% ipython --no-banner

In [1]: import numpy as np

In [2]: import numpy.linalg as la

In [3]: np.set_printoptions(precision=1, suppress=True, linewidth=120)

In [4]: def tidy(a):
   ...:     return np.round(a, 1) + 0
   ...: 

In [5]: E = np.load("arr.npy")

In [6]: E
Out[6]: 
array([[-1.,  1.,  0.,  3.,  0.,  3.,  2.],
       [ 2., -1.,  2.,  1.,  2.,  0.,  2.],
       [-1., -2.,  1.,  1.,  3.,  1.,  1.],
       [ 0.,  0.,  0.,  3.,  1.,  0.,  1.],
       [ 0.,  0.,  0.,  3.,  0.,  1.,  0.],
       [ 0.,  0.,  0.,  1.,  0.,  0.,  0.],
       [ 0.,  0.,  0.,  2.,  2.,  2.,  3.]])

In [7]: x = np.array([0, 1, -8, 3, -4, 4, -3])

In [8]: a = np.maximum(E @ x, 0)

In [9]: E * (a > 1e-9)[:, None]
Out[9]: 
array([[-1.,  1.,  0.,  3.,  0.,  3.,  2.],
       [ 0., -0.,  0.,  0.,  0.,  0.,  0.],
       [-0., -0.,  0.,  0.,  0.,  0.,  0.],
       [ 0.,  0.,  0.,  3.,  1.,  0.,  1.],
       [ 0.,  0.,  0.,  3.,  0.,  1.,  0.],
       [ 0.,  0.,  0.,  1.,  0.,  0.,  0.],
       [ 0.,  0.,  0.,  0.,  0.,  0.,  0.]])

In [10]: a
Out[10]: array([16.,  0.,  0.,  2., 13.,  3.,  0.])

In [11]: np.maximum(E @ x, 0) - np.maximum(-E @ x, 0)
Out[11]: array([ 16., -28., -18.,   2.,  13.,   3.,  -3.])

In [12]: tidy(np.tanh(E @ x))
Out[12]: array([ 1., -1., -1.,  1.,  1.,  1., -1.])

In [13]: left, sigma, Vt = la.svd(E)

In [14]: tidy(sigma)
Out[14]: array([8.1, 4.6, 2.8, 2.5, 1.3, 0.5, 0. ])

In [15]: out = left[:, :6] @ np.diag(sigma[:6]) @ Vt[:6]

In [16]: tidy(out)
Out[16]: 
array([[-1.,  1.,  0.,  3.,  0.,  3.,  2.],
       [ 2., -1.,  2.,  1.,  2.,  0.,  2.],
       [-1., -2.,  1.,  1.,  3.,  1.,  1.],
       [ 0.,  0.,  0.,  3.,  1.,  0.,  1.],
       [ 0.,  0.,  0.,  3.,  0.,  1.,  0.],
       [ 0.,  0.,  0.,  1.,  0.,  0.,  0.],
       [ 0.,  0.,  0.,  2.,  2.,  2.,  3.]])

In [17]: tidy(la.norm(E - out, 2)), tidy(sigma[6])
Out[17]: (np.float64(0.0), np.float64(0.0))

In [18]: la.matrix_rank(out)
Out[18]: np.int64(6)

In [19]: print(tidy(la.norm(E - out) / la.norm(E)))
0.0

In [20]: la.matrix_rank(E, rtol=0.05)
Out[20]: np.int64(6)

In [21]: left, sigma, Vt = la.svd(out)

In [22]: evecs = Vt[:(sigma > 1e-8).sum()]

In [23]: rng = np.random.default_rng(2475)

In [24]: x = out[5] + 4 * out[0] + rng.integers(2) * np.eye(7)[4]

In [25]: tidy(x)
Out[25]: array([-4.,  4.,  0., 13.,  1., 12.,  8.])

In [26]: tidy(la.norm(x - evecs.T @ evecs @ x))
Out[26]: np.float64(0.6)

In [27]: f = np.array([-5, -3, -1, -3, 5, -4, -3, -4, 3, 5, 2, -2, 3, 4, -4])

In [28]: data = f[np.abs(np.subtract.outer(np.arange(15), np.arange(15)))]

In [29]: print(data)
[[-5 -3 -1 -3  5 -4 -3 -4  3  5  2 -2  3  4 -4]
 [-3 -5 -3 -1 -3  5 -4 -3 -4  3  5  2 -2  3  4]
 [-1 -3 -5 -3 -1 -3  5 -4 -3 -4  3  5  2 -2  3]
 [-3 -1 -3 -5 -3 -1 -3  5 -4 -3 -4  3  5  2 -2]
 [ 5 -3 -1 -3 -5 -3 -1 -3  5 -4 -3 -4  3  5  2]
 [-4  5 -3 -1 -3 -5 -3 -1 -3  5 -4 -3 -4  3  5]
 [-3 -4  5 -3 -1 -3 -5 -3 -1 -3  5 -4 -3 -4  3]
 [-4 -3 -4  5 -3 -1 -3 -5 -3 -1 -3  5 -4 -3 -4]
 [ 3 -4 -3 -4  5 -3 -1 -3 -5 -3 -1 -3  5 -4 -3]
 [ 5  3 -4 -3 -4  5 -3 -1 -3 -5 -3 -1 -3  5 -4]
 [ 2  5  3 -4 -3 -4  5 -3 -1 -3 -5 -3 -1 -3  5]
 [-2  2  5  3 -4 -3 -4  5 -3 -1 -3 -5 -3 -1 -3]
 [ 3 -2  2  5  3 -4 -3 -4  5 -3 -1 -3 -5 -3 -1]
 [ 4  3 -2  2  5  3 -4 -3 -4  5 -3 -1 -3 -5 -3]
 [-4  4  3 -2  2  5  3 -4 -3 -4  5 -3 -1 -3 -5]]

In [30]: # symmetric

In [31]: np.all(la.eigvalsh(data) > 0)
Out[31]: np.False_

In [32]: lab = rng.permutation(15)

In [33]: out = data[:, lab] * rng.choice([-1, 1], 15)

In [34]: out
Out[34]: 
array([[ 3, -3,  5, -3,  1,  3,  5, -4,  4,  2,  4, -3,  5, -4, -2],
       [ 4,  4,  3,  2,  3,  5, -3, -3, -5,  5, -4, -1,  3, -3,  2],
       [-5,  3,  1, -2,  5,  3, -1, -4,  3,  3, -3, -3, -4,  2,  5],
       [ 3,  4,  3, -5,  3,  1, -3,  5,  1, -4,  2, -5, -3, -2,  3],
       [ 1, -5, -5, -3,  1,  3, -5, -3,  3, -3, -2, -3, -4, -5, -4],
       [ 3,  3,  4,  4,  3, -5, -3, -1,  5, -4, -5, -1,  5, -3, -3],
       [ 5,  1,  3,  3, -5,  4, -1, -3,  3,  5, -3, -3, -3,  4, -4],
       [ 3,  3,  4,  4,  4,  3, -3, -5,  1, -3,  4,  5, -1,  3,  5],
       [ 1,  5, -3, -5,  3,  4,  5, -3,  3, -1,  3, -4, -3,  4, -3],
       [ 3,  3, -5,  3,  4, -3, -4, -1, -5, -3,  4, -3, -5, -5, -1],
       [-5,  1, -2,  1, -3, -5, -3, -3,  4, -5, -5, -4, -3,  3, -3],
       [ 4,  3,  2,  3, -5, -2, -4,  5,  3, -3,  3,  3, -1,  1, -5],
       [ 3, -5, -3,  5, -2,  2,  3, -4,  4, -1,  1,  5, -3,  3, -3],
       [ 4,  4, -4,  3,  2, -3,  5, -3, -3, -3,  3,  2,  5,  5, -1],
       [-3,  3,  4,  1, -3, -4,  2, -4, -5,  5,  5, -2, -4,  3, -3]])

In [35]: left, _, Vt = la.svd(data.T @ out)

In [36]: lab
Out[36]: array([ 6,  8,  0, 12,  2,  1,  4,  7,  5, 10, 14,  3,  9, 13, 11])

In [37]: lab = rng.permutation(15)

In [38]: lab
Out[38]: array([ 4,  9, 10,  7, 13,  1, 12,  6,  3, 11,  0,  8,  2, 14,  5])

In [39]: out = data[lab][:, lab]

In [40]: np.diag(out)
Out[40]: array([-5, -5, -5, -5, -5, -5, -5, -5, -5, -5, -5, -5, -5, -5, -5])

In [41]: print(np.trace(out))
-75

In [42]: m1 = np.loadtxt("run9.csv", delimiter=",")

In [43]: m1
Out[43]: 
array([[ 1.,  4.,  5.],
       [ 2.,  5.,  6.],
       [ 4.,  5.,  6.],
       [ 7.,  9., 11.],
       [12., 12., 16.],
       [13., 15., 18.],
       [14., 18., 19.],
       [16., 20., 20.],
       [19., 23., 23.],
       [21., 23., 24.],
       [25., 26., 29.]])

In [44]: W2 = m1[[8, 4]].astype(float)

In [45]: for _ in range(6):
    ...:     lab = la.norm(m1[:, None] - W2, axis=-1).argmin(axis=1)
    ...:     W2 = np.array([m1[lab == j].mean(axis=0) for j in range(2)])
    ...: 

In [46]: lab
Out[46]: array([1, 1, 1, 1, 1, 0, 0, 0, 0, 0, 0])

In [47]: print(np.bincount(lab))
[6 5]

In [48]: out = m1[0, 0] * m1[1:] - np.outer(m1[1:, 0], m1[0])

In [49]: out
Out[49]: 
array([[  0.,  -3.,  -4.],
       [  0., -11., -14.],
       [  0., -19., -24.],
       [  0., -36., -44.],
       [  0., -37., -47.],
       [  0., -38., -51.],
       [  0., -44., -60.],
       [  0., -53., -72.],
       [  0., -61., -81.],
       [  0., -74., -96.]])

In [50]: print(np.flatnonzero(~out.round(6).any(axis=1)))
[]

In [51]: la.matrix_rank(out), la.matrix_rank(m1)
Out[51]: (np.int64(2), np.int64(3))

In [52]: W = np.array([[3, 2], [3, 2], [4, 0]])

In [53]: b = np.array([3, 1])

In [54]: act = np.maximum(m1 @ W + b, 0)

In [55]: la.matrix_rank(act)
Out[55]: np.int64(2)

In [56]: (act > 0).astype(int)
Out[56]: 
array([[1, 1],
       [1, 1],
       [1, 1],
       [1, 1],
       [1, 1],
       [1, 1],
       [1, 1],
       [1, 1],
       [1, 1],
       [1, 1],
       [1, 1]])

In [57]: W2 = np.array([[2, 7], [8, 9]])

In [58]: (act @ W2).round(6).argmax(axis=1)
Out[58]: array([1, 1, 1, 1, 1, 1, 1, 1, 1, 1, 1])

In [59]: W @ W2
Out[59]: 
array([[22, 39],
       [22, 39],
       [ 8, 28]])

In [60]: act @ W2
Out[60]: 
array([[ 164.,  365.],
       [ 216.,  471.],
       [ 260.,  549.],
       [ 454.,  962.],
       [ 670., 1414.],
       [ 774., 1626.],
       [ 870., 1810.],
       [ 966., 1994.],
       [1122., 2312.],
       [1174., 2418.],
       [1368., 2831.]])

In [61]: feats = np.load("test15.npy")

In [62]: feats
Out[62]: 
array([[ 0,  3,  2,  1,  0, -1,  0, -2,  0,  0,  1, -3, -1],
       [-3,  0,  0, -3,  0,  1, -3, -2,  0,  3, -1,  0,  0],
       [-2,  0,  0, -1,  0,  0,  1, -2,  1,  1,  0,  3, -1],
       [-1,  3,  1,  0,  1, -2, -1,  0,  2,  0,  1, -1,  2],
       [ 0,  0,  0, -1,  0, -1,  1,  0, -1, -1, -1,  0, -2],
       [ 1, -1,  0,  2,  1,  0,  0,  3,  0,  0,  0,  1,  2],
       [ 0,  3, -1,  1, -1,  0,  0,  2,  0,  2,  0,  0,  0],
       [ 2,  2,  2,  0,  0, -3, -2,  0,  2, -2, -2, -2,  1],
       [ 0,  0, -1, -2,  1,  0,  0, -2,  0, -2,  2, -2, -1],
       [ 0, -3, -1,  0,  1,  0, -2,  2,  2,  0, -2,  1, -1],
       [-1,  1,  0, -1,  1,  0,  0,  2, -2,  2,  0, -1, -1],
       [ 3,  0, -3,  1,  0, -1,  0,  2,  2, -1,  1,  0,  1],
       [ 1,  0,  1, -2,  2, -2,  0, -1,  1,  1,  1, -1,  0]])

In [63]: # skew, so no eigenvalue has a real part

In [64]: Xs = m1 - m1.mean(axis=0)

In [65]: left, sigma, Vt = la.svd(Xs, full_matrices=False)

In [66]: tidy(sigma)
Out[66]: array([43.8,  3.3,  1.8])

In [67]: (np.sign(left[:, 0]) == np.sign(left[0, 0])).astype(int)
Out[67]: array([1, 1, 1, 1, 1, 0, 0, 0, 0, 0, 0])

In [68]: tidy((sigma ** 2).sum() ** 2 / (sigma ** 4).sum())
Out[68]: np.float64(1.0)

In [69]: x = np.array([0, 1, 2, 1, 0, 3, 2, 1, 0, 3, 3, 0, 0])

In [70]: x @ feats @ x
Out[70]: np.int64(0)

In [71]: tidy(la.det(feats))
Out[71]: np.float64(0.0)

In [72]: print(tidy(la.eigvals(feats).real))
[0. 0. 0. 0. 0. 0. 0. 0. 0. 0. 0. 0. 0.]

In [73]: q = la.solve(np.eye(13) - feats, np.eye(13) + feats)

In [74]: print(tidy(la.det(q)))
1.0

In [75]: tidy(la.norm(feats, 2) / la.norm(feats))
Out[75]: np.float64(0.5)

In [76]: [round(float(x), 1) for x in la.svd(feats, compute_uv=False)[:3]]
Out[76]: [9.1, 9.1, 6.5]

In [77]: print(la.cond(feats) > 100)
True

In [78]: left, sigma, Vt = la.svd(feats)

In [79]: evecs = Vt[:(sigma > 1e-8).sum()]

In [80]: x = feats[1] + 3 * feats[7] + rng.integers(2) * np.eye(13)[9]

In [81]: x
Out[81]: array([ 3.,  6.,  6., -3.,  0., -8., -9., -2.,  6., -2., -7., -6.,  3.])

In [82]: np.allclose(evecs.T @ evecs @ x, x)
Out[82]: False

In [83]: print(la.matrix_rank(np.vstack([feats, x])))
13

In [84]: tidy(np.sort(np.abs(la.eigvals(feats))))
Out[84]: array([0. , 0.5, 0.5, 2.3, 2.3, 3.7, 3.7, 4.7, 4.7, 6.5, 6.5, 9.1, 9.1])

In [85]: tidy(la.det(feats))
Out[85]: np.float64(0.0)

In [86]: np.trace(feats)
Out[86]: np.int64(0)

In [87]: X = np.loadtxt("w.csv", delimiter=",")

In [88]: tidy(X)
Out[88]: 
array([[-0.2, -0.1,  0.3,  0.2,  0.1, -0.2,  0.2,  0.4, -0.2,  0.2,  0.2,  0.2,  0.5],
       [ 0.5,  0.1, -0.7, -0.6, -0.3,  0.4, -0.6, -1. ,  0.6, -0.4, -0.5, -0.4, -1.3],
       [-0.4, -0.1,  0.6,  0.5,  0.2, -0.4,  0.5,  0.9, -0.5,  0.4,  0.4,  0.3,  1.1],
       [-1.3, -0.4,  1.9,  1.5,  0.8, -1.1,  1.5,  2.8, -1.5,  1.1,  1.3,  1. ,  3.4],
       [ 0.4,  0.1, -0.5, -0.4, -0.2,  0.3, -0.4, -0.8,  0.4, -0.3, -0.4, -0.2, -0.9]])

In [89]: # columns 3 and 6 are equal

In [90]: rk = la.matrix_rank(X)

In [91]: rk
Out[91]: np.int64(1)

In [92]: ns = la.svd(X)[2][rk:].T

In [93]: [int(la.matrix_rank(np.delete(X, i, axis=0))) for i in range(5)]
Out[93]: [1, 1, 1, 1, 1]

In [94]: [int(la.matrix_rank(X[:, :j + 1])) for j in range(13)]
Out[94]: [1, 1, 1, 1, 1, 1, 1, 1, 1, 1, 1, 1, 1]

In [95]: print([int(la.matrix_rank(X[:i])) for i in range(1, len(X) + 1)])
[1, 1, 1, 1, 1]

In [96]: A = np.load("case4.npy")

In [97]: A
Out[97]: 
array([[ 2.3, -2.8,  6.4,  6.2, -2.1, -1.7],
       [ 0.9,  6.3, -0.7,  2.2, -6.5,  3.4],
       [-1.5,  3.8, -2.1,  1.6, -7.1, -5. ],
       [-1.2,  2.9, -3.8, -7.6, -4.1, -1.5],
       [-0.9,  3.5,  0.5, -2.1, -8.6,  2.9],
       [-2.5, -0.5,  6. , -0.9,  7.5, -0.6],
       [ 3.7, -2. ,  5.1, -0.7, -7.5,  0.5],
       [-5.8,  6.4, -2.2, -1.4, -0.4, -4.3],
       [ 0.4,  7.6, -3.3,  1.1, -4. , -3.8],
       [ 2.4,  2.8, -3.5,  2.1, -7.9,  2.6],
       [-7.9, -3.7, -4.4, -0.7, -0.8,  1.6],
       [-3.1, -0.6, -8.3, -4. , -0.6, -1.9],
       [-4.3,  3.3, -3.5,  3.3, -5. ,  4.7],
       [ 5.2, -3.8, -7.2, -1.2, -1.3, -1.7],
       [ 3.2, -1.3, -4.6, -1.8,  7.9,  0. ],
       [ 4.4, -7.2, -4.5, -0.2,  1.8, -2.1],
       [-8.9,  0.8,  0.4,  4.1,  0.5, -1.9],
       [-6.9,  5. , -4.1, -1.5, -0.5,  2.8],
       [ 0.8, -4.9, -2.6,  2.7,  7.1,  3.5],
       [-3.8,  0.4,  8.2,  0.3,  1.8, -3.9],
       [ 5.3, -1.7,  4. , -5. ,  0.8,  5.2],
       [-4.6, -3.6,  2.4,  1.3, -7.2,  2.7],
       [-5.9, -1.3, -0.5,  3.5,  1.3, -7. ],
       [ 1.5,  0.4,  2.7,  1.6,  8.7, -3.5],
       [ 1. ,  7.7, -1.7, -5.3,  2.3,  1.9],
       [ 4. , -2.7, -8.4,  1. , -2. , -0.5],
       [-2.9, -5.9,  1.2, -5.3, -0.3,  5.2],
       [-1.5,  5.9,  5. ,  3.2, -5. , -1.8],
       [-3.5, -6.5,  2.1, -2.2,  5.7,  1.9],
       [ 4.8,  2.6, -2.4, -5.9,  0.3, -5.3],
       [ 5.7,  3.9, -1.5, -6.6, -2.5, -0.4],
       [-7.2,  3.8,  4. , -3.1,  2.3,  1.7],
       [-1.1, -6.9,  6.1,  2.5,  0. ,  2.8],
       [-1.8, -0.4, -7.5,  1.5,  2.2, -5.7]])

In [98]: d = la.norm(A[:, None] - A[None], axis=-1)

In [99]: d.mean(axis=1).argmax()
Out[99]: np.int64(0)

In [100]: tidy(la.norm(A, axis=1))
Out[100]: 
array([10. , 10. , 10. , 10.1, 10. , 10. , 10. , 10. , 10. , 10. , 10. ,  9.9, 10. , 10. ,  9.9, 10. , 10. , 10. ,
       10.1, 10. , 10. , 10. , 10. , 10. , 10. , 10. , 10. , 10. , 10. ,  9.9, 10. , 10. , 10. , 10. ])

In [101]: np.unravel_index(d.round(6).argmax(), d.shape)
Out[101]: (np.int64(5), np.int64(9))

In [102]: d[14].round(6).argsort(kind="stable")[:4]
Out[102]: array([14, 18, 15, 23])

In [103]: tidy(la.norm(A - A.mean(axis=0), axis=1))
Out[103]: 
array([10.9,  9.7,  9.1,  8.9,  9.3, 10.7, 10.3,  9. ,  9.3,  9.6,  9.1,  8.9,  9.3, 10. , 10.5, 10.4,  9.5,  9. ,
       10.9, 10.4, 10.8,  9.7,  9.7, 10.9,  9.8,  9.8, 10. ,  9.9, 10.5,  9.8,  9.9,  9.7, 10.8,  9.5])

In [104]: tidy(d[:5, :5])
Out[104]: 
array([[ 0. , 14. , 13.7, 18.5, 14.7],
       [14. ,  0. ,  9.2, 12.3,  6. ],
       [13.7,  9.2,  0. , 10.5,  9.2],
       [18.5, 12.3, 10.5,  0. ,  9.4],
       [14.7,  6. ,  9.2,  9.4,  0. ]])

In [105]: (d + 1e9 * np.eye(34)).round(6).argmin(axis=1)
Out[105]: 
array([32,  9,  8, 30,  1, 23,  4, 17,  2,  1, 11, 33,  1, 25, 18, 13, 22, 12, 14,  5, 26,  4, 16,  5, 30, 13, 28,  1,
       26, 30, 29, 17,  0, 11])
